$ ipython --no-banner

In [1]: import numpy as np

In [2]: import numpy.linalg as la

In [3]: np.set_printoptions(precision=2, suppress=True, linewidth=100, floatmode="fixed")

In [4]: data = np.tril(np.array([[0, 0, 3, 2, 4, 1, -5, 2],
   ...:     [1, -5, 2, 0, 4, -5, -4, -5],
   ...:     [0, 0, -4, 4, 0, -4, 0, -3],
   ...:     [2, 0, -3, -2, 5, -5, -5, 4],
   ...:     [0, 3, 3, 0, -4, 3, -2, -4],
   ...:     [2, 1, 0, 1, -3, -4, -1, 2],
   ...:     [4, 5, 1, -3, 3, -2, 5, 3],
   ...:     [-5, 0, 1, 4, 1, 0, -3, 0]]), -1) + np.eye(8, dtype=int)

In [5]: data
Out[5]: 
array([[ 1,  0,  0,  0,  0,  0,  0,  0],
       [ 1,  1,  0,  0,  0,  0,  0,  0],
       [ 0,  0,  1,  0,  0,  0,  0,  0],
       [ 2,  0, -3,  1,  0,  0,  0,  0],
       [ 0,  3,  3,  0,  1,  0,  0,  0],
       [ 2,  1,  0,  1, -3,  1,  0,  0],
       [ 4,  5,  1, -3,  3, -2,  1,  0],
       [-5,  0,  1,  4,  1,  0, -3,  1]])

In [6]: B = la.inv(data)

In [7]: B.round(2) + 0
Out[7]: 
array([[  1.00,   0.00,   0.00,   0.00,   0.00,   0.00,   0.00,   0.00],
       [ -1.00,   1.00,   0.00,   0.00,   0.00,   0.00,   0.00,   0.00],
       [  0.00,   0.00,   1.00,   0.00,   0.00,   0.00,   0.00,   0.00],
       [ -2.00,   0.00,   3.00,   1.00,   0.00,   0.00,   0.00,   0.00],
       [  3.00,  -3.00,  -3.00,   0.00,   1.00,   0.00,   0.00,   0.00],
       [ 10.00, -10.00, -12.00,  -1.00,   3.00,   1.00,   0.00,   0.00],
       [  6.00, -16.00,  -7.00,   1.00,   3.00,   2.00,   1.00,   0.00],
       [ 28.00, -45.00, -31.00,  -1.00,   8.00,   6.00,   3.00,   1.00]])

In [8]: np.round(la.inv(B), 2) + 0
Out[8]: 
array([[ 1.00,  0.00,  0.00,  0.00,  0.00,  0.00,  0.00,  0.00],
       [ 1.00,  1.00,  0.00,  0.00,  0.00,  0.00,  0.00,  0.00],
       [ 0.00,  0.00,  1.00,  0.00,  0.00,  0.00,  0.00,  0.00],
       [ 2.00,  0.00, -3.00,  1.00,  0.00,  0.00,  0.00,  0.00],
       [ 0.00,  3.00,  3.00,  0.00,  1.00,  0.00,  0.00,  0.00],
       [ 2.00,  1.00,  0.00,  1.00, -3.00,  1.00,  0.00,  0.00],
       [ 4.00,  5.00,  1.00, -3.00,  3.00, -2.00,  1.00,  0.00],
       [-5.00,  0.00,  1.00,  4.00,  1.00,  0.00, -3.00,  1.00]])

In [9]: np.round(la.det(data) * B, 2) + 0
Out[9]: 
array([[  1.00,   0.00,   0.00,   0.00,   0.00,   0.00,   0.00,   0.00],
       [ -1.00,   1.00,   0.00,   0.00,   0.00,   0.00,   0.00,   0.00],
       [  0.00,   0.00,   1.00,   0.00,   0.00,   0.00,   0.00,   0.00],
       [ -2.00,   0.00,   3.00,   1.00,   0.00,   0.00,   0.00,   0.00],
       [  3.00,  -3.00,  -3.00,   0.00,   1.00,   0.00,   0.00,   0.00],
       [ 10.00, -10.00, -12.00,  -1.00,   3.00,   1.00,   0.00,   0.00],
       [  6.00, -16.00,  -7.00,   1.00,   3.00,   2.00,   1.00,   0.00],
       [ 28.00, -45.00, -31.00,  -1.00,   8.00,   6.00,   3.00,   1.00]])

In [10]: np.round(la.cond(data), 2)
Out[10]: np.float64(661.88)

In [11]: np.round(data @ B, 2) + 0
Out[11]: 
array([[1.00, 0.00, 0.00, 0.00, 0.00, 0.00, 0.00, 0.00],
       [0.00, 1.00, 0.00, 0.00, 0.00, 0.00, 0.00, 0.00],
       [0.00, 0.00, 1.00, 0.00, 0.00, 0.00, 0.00, 0.00],
       [0.00, 0.00, 0.00, 1.00, 0.00, 0.00, 0.00, 0.00],
       [0.00, 0.00, 0.00, 0.00, 1.00, 0.00, 0.00, 0.00],
       [0.00, 0.00, 0.00, 0.00, 0.00, 1.00, 0.00, 0.00],
       [0.00, 0.00, 0.00, 0.00, 0.00, 0.00, 1.00, 0.00],
       [0.00, 0.00, 0.00, 0.00, 0.00, 0.00, 0.00, 1.00]])

In [12]: (data - data.T) / 2
Out[12]: 
array([[ 0.00, -0.50,  0.00, -1.00,  0.00, -1.00, -2.00,  2.50],
       [ 0.50,  0.00,  0.00,  0.00, -1.50, -0.50, -2.50,  0.00],
       [ 0.00,  0.00,  0.00,  1.50, -1.50,  0.00, -0.50, -0.50],
       [ 1.00,  0.00, -1.50,  0.00,  0.00, -0.50,  1.50, -2.00],
       [ 0.00,  1.50,  1.50,  0.00,  0.00,  1.50, -1.50, -0.50],
       [ 1.00,  0.50,  0.00,  0.50, -1.50,  0.00,  1.00,  0.00],
       [ 2.00,  2.50,  0.50, -1.50,  1.50, -1.00,  0.00,  1.50],
       [-2.50,  0.00,  0.50,  2.00,  0.50,  0.00, -1.50,  0.00]])

In [13]: (data + data.T) / 2
Out[13]: 
array([[ 1.00,  0.50,  0.00,  1.00,  0.00,  1.00,  2.00, -2.50],
       [ 0.50,  1.00,  0.00,  0.00,  1.50,  0.50,  2.50,  0.00],
       [ 0.00,  0.00,  1.00, -1.50,  1.50,  0.00,  0.50,  0.50],
       [ 1.00,  0.00, -1.50,  1.00,  0.00,  0.50, -1.50,  2.00],
       [ 0.00,  1.50,  1.50,  0.00,  1.00, -1.50,  1.50,  0.50],
       [ 1.00,  0.50,  0.00,  0.50, -1.50,  1.00, -1.00,  0.00],
       [ 2.00,  2.50,  0.50, -1.50,  1.50, -1.00,  1.00, -1.50],
       [-2.50,  0.00,  0.50,  2.00,  0.50,  0.00, -1.50,  1.00]])

In [14]: la.matrix_power(data, 3)
Out[14]: 
array([[  1,   0,   0,   0,   0,   0,   0,   0],
       [  3,   1,   0,   0,   0,   0,   0,   0],
       [  0,   0,   1,   0,   0,   0,   0,   0],
       [  6,   0,  -9,   1,   0,   0,   0,   0],
       [  9,   9,   9,   0,   1,   0,   0,   0],
       [  6, -24, -36,   3,  -9,   1,   0,   0],
       [  0,  54,  81, -15,  27,  -6,   1,   0],
       [ -9, -57, -87,  45, -42,  18,  -9,   1]])

In [15]: assert data == data.T
ValueError: The truth value of an array with more than one element is ambiguous. Use a.any() or a.all()


In [16]: np.sort(np.abs(la.eigvals(data)))
Out[16]: array([1.00, 1.00, 1.00, 1.00, 1.00, 1.00, 1.00, 1.00])
